% python3 -q
>>> import numpy as np
>>> from numpy import linalg as LA
>>> np.set_printoptions(suppress=True, linewidth=120)
>>> def rnd(a):
...     return np.round(a, 3) + 0
... 
>>> mat = np.load("case8.npy")
>>> print(mat)
[[  5   6  -4]
 [  5  -3  -6]
 [  5   6  -4]
 [  5  -3  -6]
 [  0   0   0]
 [  5  -3  -6]
 [  7   5  -9]
 [  0   0   0]
 [  0   0   0]
 [  7   5  -9]
 [  5  -3  -6]
 [  5   6  -4]
 [  0   0   0]
 [  0   0   0]
 [ 12  11 -13]
 [ -2  -8   3]
 [  0   0   0]
 [  5  -3  -6]
 [  0   0   0]
 [  0   0   0]
 [ -2  -8   3]
 [  5   6  -4]
 [  3  -2  -1]
 [ -2  -8   3]
 [  0   0   0]
 [  7   5  -9]]
>>> # row 2 repeats row 0
>>> vec = np.array([1, 0, 1])
>>> rhs = mat @ vec
>>> print(rnd(LA.pinv(mat) @ mat))
[[1. 0. 0.]
 [0. 1. 0.]
 [0. 0. 1.]]
>>> print(rhs)
[ 1 -1  1 -1  0 -1 -2  0  0 -2 -1  1  0  0 -1  1  0 -1  0  0  1  1  2  1  0 -2]
>>> rng = np.random.default_rng(53129)
>>> rhs = rhs + 0.05 * rng.normal(size=26)
>>> print(rnd(rhs))
[ 0.98  -1.095  1.06  -1.086  0.031 -1.072 -1.978 -0.02  -0.053 -2.05  -1.023  1.039  0.    -0.012 -1.06   1.016  0.041
 -0.963 -0.046 -0.008  1.014  1.021  2.015  1.045  0.048 -2.03 ]
>>> beta, *_ = LA.lstsq(mat, rhs)
>>> print(rnd(beta))
[1.015 0.002 1.018]
>>> print([round(float(LA.norm(LA.solve(mat.T @ mat + lam * np.eye(3), mat.T @ rhs))), 2) for lam in (0, 1, 10, 100)])
[1.44, 1.3, 0.72, 0.16]
>>> feats = np.load("test15.npy")
>>> print(feats)
[[1.    0.9   0.81  0.729]
 [0.9   1.    0.9   0.81 ]
 [0.81  0.9   1.    0.9  ]
 [0.729 0.81  0.9   1.   ]]
>>> # symmetric
>>> evals, V = LA.eigh(feats)
>>> vec = np.array([0, -3, 1, -2])
>>> print(rnd(vec @ feats @ vec / (vec @ vec)), rnd(evals[0]), rnd(evals[-1]))
1.051 0.061 3.527
>>> print(np.abs(feats).sum(axis=1).max(), rnd(np.abs(evals).max()))
3.61 3.527
>>> print(vec @ feats @ vec)
14.72
>>> print((np.sign(V[:, -1].round(6)) == np.sign(V[0, -1].round(6))).astype(int))
[1 1 1 1]
>>> lab = rng.permutation(4)
>>> print(lab)
[0 2 1 3]
>>> out = feats[lab][:, lab]
>>> print(rnd(LA.det(out)), rnd(LA.det(feats[lab])))
0.007 -0.007
>>> print(np.allclose(out, feats))
False
>>> vec = np.array([-1, -1, 1, -1])
>>> rhs = feats @ vec
>>> print(rhs)
[-1.819 -1.81  -1.61  -1.639]
>>> print(rnd(LA.solve(feats, feats[:, 2])))
[0. 0. 1. 0.]
>>> print(rnd(LA.solve(feats.T, feats[1])))
[0. 1. 0. 0.]
>>> print(rnd(LA.solve(feats, rhs)))
[-1. -1.  1. -1.]
>>> print(rnd(LA.det(2 * feats)), rnd(LA.det(feats)))
0.11 0.007
>>> print(rnd(LA.eigvals(feats)))
[3.527 0.31  0.102 0.061]
>>> print(rnd(LA.det(feats.T)))
0.007
>>> print(rnd(np.poly(feats)))
[ 1.    -4.     1.726 -0.203  0.007]
>>> print(rnd(LA.eigvals(feats).sum().real))
4.0
>>> m1 = np.loadtxt("dump.csv", delimiter=",")
>>> print(rnd(m1))
[[ 23.063  32.204 -11.078  -5.391]
 [ 20.688  29.388  -9.686  -5.082]
 [ 18.865  27.21   -8.625  -4.835]
 [ 11.657  18.415  -4.518  -3.755]
 [ 10.151  16.525  -3.685  -3.501]
 [  9.676  15.923  -3.424  -3.418]
 [  3.385   7.555  -0.177  -2.103]
 [  1.462   4.659   0.647  -1.529]
 [  1.444   4.63    0.654  -1.523]
 [  0.531   3.053   0.943  -1.153]
 [ -0.179   1.467   0.984  -0.699]
 [ -0.29    1.061   0.909  -0.556]
 [ -0.302   1.002   0.893  -0.534]
 [ -0.068   0.039   0.104  -0.036]
 [  0.237  -0.077  -0.335   0.097]
 [  0.424  -0.102  -0.582   0.152]
 [  1.109  -0.123  -1.478   0.25 ]
 [  1.299  -0.186  -1.778   0.234]
 [  1.345  -0.244  -1.884   0.215]
 [  1.352  -0.261  -1.906   0.209]
 [  0.157  -1.997  -1.616  -0.226]
 [ -0.204  -2.389  -1.423  -0.306]
 [ -0.357  -2.553  -1.338  -0.338]
 [ -1.87   -4.116  -0.458  -0.623]
 [ -3.866  -6.108   0.768  -0.945]
 [ -6.6    -8.784   2.5    -1.332]
 [ -7.596  -9.75    3.14   -1.463]
 [-10.395 -12.455   4.953  -1.811]]
>>> # rank 3
>>> cen = m1 - m1.mean(axis=0)
>>> U, sig, Vt = LA.svd(cen, full_matrices=False)
>>> print(rnd(sig))
[74.737  8.924  4.288  0.   ]
>>> print(LA.matrix_rank(cen))
3
>>> print(np.abs(U[:, 0]).argmax())
0
>>> print(rnd((sig ** 2).sum() ** 2 / (sig ** 4).sum()))
1.035
>>> print(rnd(sig ** 2 / (sig ** 2).sum()))
[0.983 0.014 0.003 0.   ]
>>> print(np.searchsorted(np.cumsum(sig ** 2) / (sig ** 2).sum(), 0.9) + 1)
1
>>> print((np.sign(U[:, 0]) == np.sign(U[0, 0])).astype(int))
[1 1 1 1 1 1 1 0 0 0 0 0 0 0 0 0 0 0 0 0 0 0 0 0 0 0 0 0]
>>> print(rnd(cen.mean(axis=0)))
[0. 0. 0. 0.]
>>> print(rnd(Vt[0] * np.sign(Vt[0, np.abs(Vt[0]).argmax()])))
[ 0.549  0.796 -0.235 -0.099]
